% ipython --no-banner

In [1]: import numpy as np

In [2]: import numpy.linalg as la

In [3]: np.set_printoptions(precision=2, suppress=True, linewidth=200)

In [4]: def rnd(a):
   ...:     return np.round(a, 2) + 0
   ...: 

In [5]: data = np.load("run19.npy")

In [6]: rnd(data)
Out[6]: 
array([[-0.51,  0.5 ,  0.7 ],
       [-0.17, -0.86,  0.49],
       [ 0.85,  0.13,  0.52]])

In [7]: rng = np.random.default_rng(487032)

In [8]: z = rng.permutation(3)

In [9]: Y = data[:, z] * rng.choice([-1, 1], 3)

In [10]: rnd(Y)
Out[10]: 
array([[-0.51, -0.7 , -0.5 ],
       [-0.17, -0.49,  0.86],
       [ 0.85, -0.52, -0.13]])

In [11]: U, _, Vt = la.svd(data.T @ Y)

In [12]: rnd(la.lstsq(data, Y)[0])
Out[12]: 
array([[ 1.,  0.,  0.],
       [ 0.,  0., -1.],
       [ 0., -1.,  0.]])

In [13]: z
Out[13]: array([0, 2, 1])

In [14]: vec = np.array([-1, 4, -5])

In [15]: rnd(la.det(data))
Out[15]: np.float64(1.0)

In [16]: rnd(data.T @ (data @ vec))
Out[16]: array([-1.,  4., -5.])

In [17]: vec = np.array([2, -1, 1])

In [18]: y = data @ vec

In [19]: rnd(y)
Out[19]: array([-0.81,  1.01,  2.08])

In [20]: rnd(la.solve(data, y))
Out[20]: array([ 2., -1.,  1.])

In [21]: rnd(la.solve(data, y + data[:, 2]))
Out[21]: array([ 2., -1.,  2.])

In [22]: rnd(la.solve(data, 3 * y))
Out[22]: array([ 6., -3.,  3.])

In [23]: rnd(la.solve(data.T, data[1]))
Out[23]: array([0., 1., 0.])

In [24]: rnd(la.solve(data, data[:, 0]))
Out[24]: array([1., 0., 0.])

In [25]: f, v = data[1], data[2]

In [26]: f @ f
Out[26]: np.float64(1.0)

In [27]: pr = (f @ v) / (f @ f) * f

In [28]: rnd((v - pr) @ f)
Out[28]: np.float64(0.0)

In [29]: rnd(v - pr)
Out[29]: array([0.85, 0.13, 0.52])

In [30]: rnd(la.norm(f + v) ** 2 + la.norm(f - v) ** 2)
Out[30]: np.float64(4.0)

In [31]: M = np.load("case2.npy")

In [32]: M
Out[32]: 
array([[ 2.03,  0.97,  0.92,  7.97, -0.04],
       [ 2.04,  1.  ,  0.93,  8.  ,  0.04],
       [ 2.02,  0.99,  1.03,  8.  ,  0.05],
       [ 2.01,  1.02,  0.94,  8.04,  0.01],
       [ 4.01, -1.06,  7.09, -6.  ,  3.03],
       [ 3.96, -1.04,  7.  , -5.97,  3.07],
       [ 4.01, -0.94,  7.05, -6.06,  2.99],
       [ 4.03, -1.03,  7.04, -6.03,  3.  ],
       [ 5.93, -3.93,  5.03, -0.98,  0.94],
       [ 6.02, -3.9 ,  5.  , -0.92,  1.01],
       [ 5.92, -4.07,  4.97, -0.97,  1.04],
       [ 5.95, -3.9 ,  4.99, -0.91,  1.04]])

In [33]: Xc = M - M.mean(axis=0)

In [34]: vecs = la.svd(Xc)[2][:3]

In [35]: Y = Xc - Xc @ vecs.T @ vecs

In [36]: rnd(np.cov(Xc @ vecs.T, rowvar=False))
Out[36]: 
array([[47.8 ,  0.  ,  0.  ],
       [ 0.  ,  4.84,  0.  ],
       [ 0.  ,  0.  ,  0.  ]])

In [37]: rnd(la.norm(Y) / la.norm(Xc))
Out[37]: np.float64(0.01)

In [38]: rnd((Xc @ vecs.T).std(axis=0))
Out[38]: array([6.62, 2.11, 0.05])

In [39]: D = la.norm(M[:, None] - M[None], axis=-1)

In [40]: D[11].round(6).argsort(kind="stable")[:4]
Out[40]: array([11,  9,  8, 10])

In [41]: D.shape
Out[41]: (12, 12)

In [42]: rnd(D[:5, :5])
Out[42]: 
array([[ 0.  ,  0.09,  0.15,  0.1 , 15.83],
       [ 0.09,  0.  ,  0.1 ,  0.06, 15.84],
       [ 0.15,  0.1 ,  0.  ,  0.11, 15.8 ],
       [ 0.1 ,  0.06,  0.11,  0.  , 15.89],
       [15.83, 15.84, 15.8 , 15.89,  0.  ]])

In [43]: vec = np.array([2, -1, 0, -1, -1])

In [44]: np.sign((M @ vec).round(6))
Out[44]: array([-1., -1., -1., -1.,  1.,  1.,  1.,  1.,  1.,  1.,  1.,  1.])

In [45]: (M @ vec).argmax()
Out[45]: np.int64(9)

In [46]: rnd(M @ (2 * vec))
Out[46]: array([ -9.68,  -9.92, -10.  , -10.1 ,  24.1 ,  23.72,  24.06,  24.24,  31.66,  31.7 ,  31.68,  31.34])

In [47]: rnd(M @ np.ones(5))
Out[47]: array([11.85, 12.01, 12.09, 12.02,  7.07,  7.02,  7.05,  7.01,  6.99,  7.21,  6.89,  7.17])

In [48]: rnd(M @ vec)
Out[48]: array([-4.84, -4.96, -5.  , -5.05, 12.05, 11.86, 12.03, 12.12, 15.83, 15.85, 15.84, 15.67])
